In [1]: import numpy as np

In [2]: np.set_printoptions(suppress=True, linewidth=140)

In [3]: feats = np.load("data.npy")

In [4]: feats
Out[4]: 
array([[ 1.61,  3.22,  0.01,  3.2 , -3.17],
       [-2.77, -5.46, -0.01, -5.46,  5.5 ],
       [ 2.11,  4.17,  0.04,  4.16, -4.15],
       [ 1.57,  3.12, -0.01,  3.13, -3.17],
       [-0.67, -1.28, -0.01, -1.33,  1.29],
       [-1.17, -2.39,  0.  , -2.33,  2.4 ],
       [ 1.23,  2.44,  0.03,  2.45, -2.43],
       [-1.28, -2.54, -0.02, -2.55,  2.57],
       [ 1.45,  2.93,  0.03,  2.9 , -2.93],
       [ 0.21,  0.45,  0.  ,  0.46, -0.43],
       [ 1.04,  2.15, -0.03,  2.08, -2.09],
       [ 0.69,  1.36,  0.02,  1.32, -1.36],
       [ 0.75,  1.5 ,  0.01,  1.52, -1.52],
       [ 1.09,  2.3 , -0.03,  2.31, -2.3 ],
       [-2.27, -4.52,  0.02, -4.52,  4.55],
       [-0.66, -1.34,  0.01, -1.3 ,  1.33],
       [ 0.66,  1.3 , -0.03,  1.25, -1.29],
       [ 1.7 ,  3.47,  0.  ,  3.43, -3.48],
       [-0.65, -1.37, -0.01, -1.36,  1.34],
       [-1.26, -2.49,  0.03, -2.49,  2.49]])

In [5]: [round(float(x), 2) for x in np.linalg.svd(feats, compute_uv=False)[:3]]
Out[5]: [22.35, 0.12, 0.09]

In [6]: np.linalg.matrix_rank(feats, rtol=0.1)
Out[6]: np.int64(1)

In [7]: round(float(np.linalg.norm(feats, 2) / np.linalg.norm(feats)), 2)
Out[7]: 1.0

In [8]: np.argsort(-np.linalg.norm(feats, axis=0).round(6), kind="stable")[:3]
Out[8]: array([4, 1, 3])

In [9]: round(np.log10(np.linalg.cond(feats)))
Out[9]: 2

In [10]: np.round(np.abs(np.linalg.svd(feats)[2][-1]), 2)
Out[10]: array([0.54, 0.04, 0.69, 0.14, 0.45])

In [11]: G = np.cov(feats, rowvar=False)

In [12]: np.round(np.corrcoef(feats[:, 2], feats[:, 0])[0, 1], 2)
Out[12]: np.float64(0.12)

In [13]: G.shape
Out[13]: (5, 5)

In [14]: np.round(np.linalg.eigvalsh(G)[::-1], 2) + 0
Out[14]: array([25.88,  0.  ,  0.  ,  0.  ,  0.  ])

In [15]: np.round(np.corrcoef(feats.T), 2)
Out[15]: 
array([[ 1.  ,  1.  ,  0.12,  1.  , -1.  ],
       [ 1.  ,  1.  ,  0.12,  1.  , -1.  ],
       [ 0.12,  0.12,  1.  ,  0.12, -0.12],
       [ 1.  ,  1.  ,  0.12,  1.  , -1.  ],
       [-1.  , -1.  , -0.12, -1.  ,  1.  ]])

In [16]: np.argsort(-feats.std(axis=0).round(6), kind="stable")
Out[16]: array([4, 1, 3, 0, 2])

In [17]: np.argwhere(np.triu(np.abs(np.corrcoef(feats.T)) > 0.8, 1))
Out[17]: 
array([[0, 1],
       [0, 3],
       [0, 4],
       [1, 3],
       [1, 4],
       [3, 4]])
